% python3 -q
>>> import numpy as np
>>> np.set_printoptions(precision=3, suppress=True, linewidth=140)
>>> rnd = lambda a: np.round(a, 3) + 0
>>> arr = np.array([[3, 5, -3, 1], [-1, 15, 3, 3], [-3, 10, -2, 2]])
>>> # column 1 is much longer than the rest
>>> print(np.linalg.matrix_rank(arr))
3
>>> print(np.abs(arr).max())
15
>>> print(rnd(np.linalg.norm(arr)))
20.125
>>> print(arr.sum(axis=0))
[-1 30 -2  6]
>>> print(np.diff(arr, axis=0))
[[-4 10  6  2]
 [-2 -5 -5 -1]]
>>> print(arr.shape)
(3, 4)
>>> arr[:, 4]
Traceback (most recent call last):
  File "<python-input-11>", line 1, in <module>
    arr[:, 4]
    ~~~^^^^^^
IndexError: index 4 is out of bounds for axis 1 with size 4
>>> f = np.array([-2, 3])
>>> print(np.convolve(arr[1], f))
[  2 -33  39   3   9]
>>> th = np.radians(120)
>>> R = np.eye(4)
>>> R[1, 1] = R[0, 0] = np.cos(th)
>>> R[1, 0], R[0, 1] = -np.sin(th), np.sin(th)
>>> print(rnd(R))
[[-0.5    0.866  0.     0.   ]
 [-0.866 -0.5    0.     0.   ]
 [ 0.     0.     1.     0.   ]
 [ 0.     0.     0.     1.   ]]
>>> out = arr @ R.T
>>> print(rnd(np.abs(out - arr).max(axis=0)))
[14.49  21.634  0.     0.   ]
>>> print(np.allclose(arr @ arr.T, out @ out.T))
True
>>> P = np.triu(np.array([[-1, 5, 1, 3], [-1, 5, 4, -4], [-5, 1, -2, -2], [4, -2, 0, 3]]), 1) + np.eye(4)
>>> out = P @ R @ np.linalg.inv(P)
>>> print(np.linalg.matrix_rank(out))
4
>>> print(rnd(np.poly(out)))
[ 1. -1.  0. -1.  1.]
>>> print(np.trace(out), rnd(np.trace(R)))
1.0 1.0
>>> print(rnd(out))
[[ -4.83   22.517 -84.237 -60.916]
 [ -0.866   3.83  -10.454  -6.99 ]
 [  0.      0.      1.      0.   ]
 [  0.      0.      0.      1.   ]]
>>> rng = np.random.default_rng(519)
>>> out = arr + rng.integers(-2, 3, (3, 1)) @ rng.integers(-2, 3, (1, 4))
>>> print(out)
[[ 1  4 -3  2]
 [ 3 17  3  1]
 [-1 11 -2  1]]
>>> print(out - arr)
[[-2 -1  0  1]
 [ 4  2  0 -2]
 [ 2  1  0 -1]]
>>> print(np.linalg.matrix_rank(out - arr, tol=1e-8))
1
